% ipython --no-banner

In [1]: import numpy as np

In [2]: import numpy.linalg as la

In [3]: np.set_printoptions(precision=2, suppress=True, linewidth=120, legacy="1.25")

In [4]: data = np.loadtxt("test12.csv", delimiter=",")

In [5]: data
Out[5]: 
array([[ 0.24,  0.08, -0.08,  0.08,  0.39,  0.08],
       [ 0.08,  0.03, -0.03,  0.03,  0.13,  0.03],
       [-0.08, -0.03,  0.03, -0.03, -0.13, -0.03],
       [ 0.08,  0.03, -0.03,  0.03,  0.13,  0.03],
       [ 0.39,  0.13, -0.13,  0.13,  0.66,  0.13],
       [ 0.08,  0.03, -0.03,  0.03,  0.13,  0.03]])

In [6]: Uu, sigma, VT = la.svd(data)

In [7]: sigma.round(2) + 0
Out[7]: array([1., 0., 0., 0., 0., 0.])

In [8]: other = Uu[:, :1] @ np.diag(sigma[:1]) @ VT[:1]

In [9]: la.matrix_rank(other)
Out[9]: 1

In [10]: round(la.norm(data - other, 2), 2), np.round(sigma[1], 2)
Out[10]: (0.0, 0.0)

In [11]: la.matrix_rank(data, rtol=0.05)
Out[11]: 1

In [12]: round(float(la.norm(data, 2) / la.norm(data)), 2)
Out[12]: 1.0

In [13]: la.matrix_rank(data, rtol=0.1)
Out[13]: 1

In [14]: np.argsort(-la.norm(data, axis=0).round(6), kind="stable")[:3]
Out[14]: array([4, 0, 1])

In [15]: E = np.loadtxt("layer5.csv", delimiter=",")

In [16]: E
Out[16]: 
array([[ 0.2,  0.1,  1. ,  0.6,  1.1,  0.4,  0.5, -1.6,  0.8, -1.1, -1.9, -1. ],
       [ 1. ,  0.1,  0.8, -0.1, -0.1, -0.7,  0.5,  1.4, -0.9,  0.5,  0.8,  1.1],
       [ 0.7, -0.1, -0.4,  1.3, -0.7,  0.2, -1.3, -0.7, -0.4,  0.4, -1.8,  0.3],
       [ 0.7, -0.5,  0.8,  1.7,  0.8,  0.6,  0.6,  0.4, -0.4, -0.7,  0.1, -0.2],
       [-1.9, -1.1,  0.8, -0.4,  0.3, -0.8, -0.7, -0.1, -2.3,  0.1, -1.4,  0.6],
       [-0.6, -1. , -1.2,  0.8, -1.7, -1.3, -0.4, -0.6,  0.6,  1.3, -0.8,  0. ],
       [ 2.1,  1.9,  1.7,  0.6, -1.4,  1.7, -0.5, -0.4, -0.3,  0.5, -0.3, -0.1],
       [ 0. ,  1. , -1.1,  1.5,  0.6,  0.7, -1.3,  0.9,  0. , -0.9, -2. , -0.2],
       [ 0.1, -1.6,  1.8, -0.1,  0.7, -2.2, -1. , -0.7,  1.2, -0.6, -0.6, -0.1]])

In [17]: other = np.array([[-5, -1],
    ...:     [-5, -2],
    ...:     [2, 5],
    ...:     [5, -2],
    ...:     [-4, -1],
    ...:     [0, -1],
    ...:     [1, 2],
    ...:     [0, 3],
    ...:     [3, -2],
    ...:     [0, -5],
    ...:     [-2, 0],
    ...:     [0, 5]])

In [18]: np.vstack([E, other.T]).shape
Out[18]: (11, 12)

In [19]: la.matrix_rank(np.vstack([E, other.T]))
Out[19]: 11

In [20]: rng = np.random.default_rng(8544)

In [21]: other = E + rng.integers(-2, 3, (9, 7)) @ rng.integers(-2, 3, (7, 12))

In [22]: other
Out[22]: 
array([[  4.2,  -3.9,  11. ,  -2.4,   0.1,   2.4,   5.5,   5.4,  -1.2,  -0.1,  -5.9,  -2. ],
       [  1. ,   0.1,   4.8,   4.9,  -3.1,  -0.7,  -6.5,   2.4,   1.1, -14.5,  -1.2,  -1.9],
       [  1.7,  -1.1,  14.6,   5.3,  -6.7,  -0.8,  -5.3,   6.3,  -3.4,  -3.6,  -6.8,  -4.7],
       [  2.7,  -6.5,   2.8,   6.7,  -1.2,   3.6,  -0.4,   8.4,  -7.4,   4.3,  -6.9,  -3.2],
       [  2.1,  -4.1,   7.8,  -1.4,   8.3,  -3.8,   2.3,   9.9,  -7.3,  -5.9,   4.6,  12.6],
       [  3.4,   7. ,   5.8,  -1.2,   1.3,  -7.3,  -1.4,   2.4,  -0.4,   8.3,   6.2,   4. ],
       [  6.1,  -2.1,   7.7,   3.6,  -3.4,   4.7,  -1.5,   7.6,  -3.3,   1.5,  -7.3,  -5.1],
       [ -4. ,   6. ,  -8.1,   0.5,   5.6,  -2.3,  -1.3,  -4.1,   3. ,  10.1,   3. ,   0.8],
       [  3.1,  -6.6,   6.8,  -2.1,  -1.3,  -0.2,   2. ,   2.3,  -0.8, -13.6,  -1.6,   3.9]])

In [23]: other - E
Out[23]: 
array([[  4.,  -4.,  10.,  -3.,  -1.,   2.,   5.,   7.,  -2.,   1.,  -4.,  -1.],
       [  0.,   0.,   4.,   5.,  -3.,   0.,  -7.,   1.,   2., -15.,  -2.,  -3.],
       [  1.,  -1.,  15.,   4.,  -6.,  -1.,  -4.,   7.,  -3.,  -4.,  -5.,  -5.],
       [  2.,  -6.,   2.,   5.,  -2.,   3.,  -1.,   8.,  -7.,   5.,  -7.,  -3.],
       [  4.,  -3.,   7.,  -1.,   8.,  -3.,   3.,  10.,  -5.,  -6.,   6.,  12.],
       [  4.,   8.,   7.,  -2.,   3.,  -6.,  -1.,   3.,  -1.,   7.,   7.,   4.],
       [  4.,  -4.,   6.,   3.,  -2.,   3.,  -1.,   8.,  -3.,   1.,  -7.,  -5.],
       [ -4.,   5.,  -7.,  -1.,   5.,  -3.,   0.,  -5.,   3.,  11.,   5.,   1.],
       [  3.,  -5.,   5.,  -2.,  -2.,   2.,   3.,   3.,  -2., -13.,  -1.,   4.]])

In [24]: la.matrix_rank(other - E, tol=1e-8)
Out[24]: 7
